$ python -q
>>> import numpy as np
>>> from numpy import linalg as LA
>>> np.set_printoptions(precision=2, suppress=True, linewidth=120)
>>> J = np.array([[18.04, 24.9, 1.9, 12.94, 26.03, 33.16, 19.03],
...     [-5.95, -0.1, 4.1, -12.05, 3.11, -7.92, -16.11],
...     [15.04, 23.92, -5.9, -2.14, 19.9, 33.84, 17.07],
...     [3.07, -1.84, 4.02, -1.98, -13.11, -1.89, 10.99],
...     [0.03, 6.17, -6.06, -7.98, 8.05, 7.91, -4.12],
...     [-6.05, -11.03, 1.0, -2.06, -13.09, -13.89, -4.07]])
>>> print(J)
[[ 18.04  24.9    1.9   12.94  26.03  33.16  19.03]
 [ -5.95  -0.1    4.1  -12.05   3.11  -7.92 -16.11]
 [ 15.04  23.92  -5.9   -2.14  19.9   33.84  17.07]
 [  3.07  -1.84   4.02  -1.98 -13.11  -1.89  10.99]
 [  0.03   6.17  -6.06  -7.98   8.05   7.91  -4.12]
 [ -6.05 -11.03   1.    -2.06 -13.09 -13.89  -4.07]]
>>> print(np.count_nonzero(J))
42
>>> round(float(LA.norm(J)), 2)
87.25
>>> J.sum(axis=1)
array([136.  , -34.92, 101.73,  -0.74,   4.  , -49.19])
>>> J.mean(axis=0)
array([ 4.03,  7.  , -0.16, -2.21,  5.15,  8.53,  3.8 ])
>>> left, sig, Vt = LA.svd(J)
>>> np.argmax(sig[:-1] / (sig[1:] + 1e-6)) + 1
np.int64(4)
>>> B = left[:, :4] @ np.diag(sig[:4]) @ Vt[:4]
>>> LA.matrix_rank(B)
np.int64(4)
>>> round(LA.norm(J - B) / LA.norm(J), 2)
np.float64(0.0)
>>> print(round(float(LA.norm(J[3] - J[4])), 2))
31.35
>>> LA.norm(J, axis=0)
array([25.16, 36.81, 10.45, 19.72, 38.62, 50.66, 32.67])
>>> LA.norm(J, axis=1)
array([57.06, 23.01, 51.67, 18.14, 16.82, 23.33])
>>> round(float(LA.norm(J, 1)), 2), round(float(LA.norm(J, np.inf)), 2)
(98.61, 136.0)
>>> print(np.round(LA.norm(J, "nuc"), 2))
133.31
>>> np.round(LA.norm(J, 2) / LA.norm(J), 2)
np.float64(0.93)
>>> print(np.argsort(-LA.norm(J, axis=0).round(6), kind="stable")[:3])
[5 4 1]
>>> LA.cond(J) > 100
np.True_
>>> F = np.loadtxt("test12.csv", delimiter=",")
>>> F
array([[-0.99, -0.71,  0.41, -0.89, -0.23,  0.28,  0.5 , -0.31,  0.42, -0.1 ,  0.27, -0.3 , -0.63, -0.01],
       [-0.71, -0.28,  2.01,  0.59, -0.04, -0.4 ,  0.24,  0.69,  0.28, -0.72,  0.75, -0.08,  0.87, -0.26],
       [ 0.41,  2.01, -0.31, -0.06, -0.82, -0.61,  0.43,  0.65,  1.17, -0.22,  0.56,  0.29, -0.48,  0.07],
       [-0.89,  0.59, -0.06, -1.01, -0.96, -0.31, -0.55,  1.14, -1.08,  0.53, -0.84, -0.01,  0.45, -0.38],
       [-0.23, -0.04, -0.82, -0.96,  0.33, -0.34,  1.25, -0.05, -0.85,  0.04,  0.56, -0.52,  0.39,  1.05],
       [ 0.28, -0.4 , -0.61, -0.31, -0.34,  0.33, -1.75,  0.32,  0.73, -0.09,  0.5 , -0.76, -0.35,  0.42],
       [ 0.5 ,  0.24,  0.43, -0.55,  1.25, -1.75, -1.02,  0.26, -0.6 ,  0.01,  0.14,  0.58, -0.15, -0.33],
       [-0.31,  0.69,  0.65,  1.14, -0.05,  0.32,  0.26, -0.07, -0.53,  1.48, -0.11,  0.22, -0.63,  0.61],
       [ 0.42,  0.28,  1.17, -1.08, -0.85,  0.73, -0.6 , -0.53, -0.08, -0.16,  0.11, -0.57, -0.44, -0.33],
       [-0.1 , -0.72, -0.22,  0.53,  0.04, -0.09,  0.01,  1.48, -0.16, -1.44, -0.69,  0.14, -1.05,  0.9 ],
       [ 0.27,  0.75,  0.56, -0.84,  0.56,  0.5 ,  0.14, -0.11,  0.11, -0.69, -1.21, -0.37,  1.08,  0.95],
       [-0.3 , -0.08,  0.29, -0.01, -0.52, -0.76,  0.58,  0.22, -0.57,  0.14, -0.37, -1.31, -1.31, -0.39],
       [-0.63,  0.87, -0.48,  0.45,  0.39, -0.35, -0.15, -0.63, -0.44, -1.05,  1.08, -1.31,  0.16, -0.31],
       [-0.01, -0.26,  0.07, -0.38,  1.05,  0.42, -0.33,  0.61, -0.33,  0.9 ,  0.95, -0.39, -0.31, -0.12]])
>>> B = F / np.sqrt((F ** 2).mean(axis=1, keepdims=True))
>>> LA.matrix_rank(B) == LA.matrix_rank(F)
np.True_
>>> LA.matrix_rank(F - F.mean(axis=1, keepdims=True))
np.int64(13)
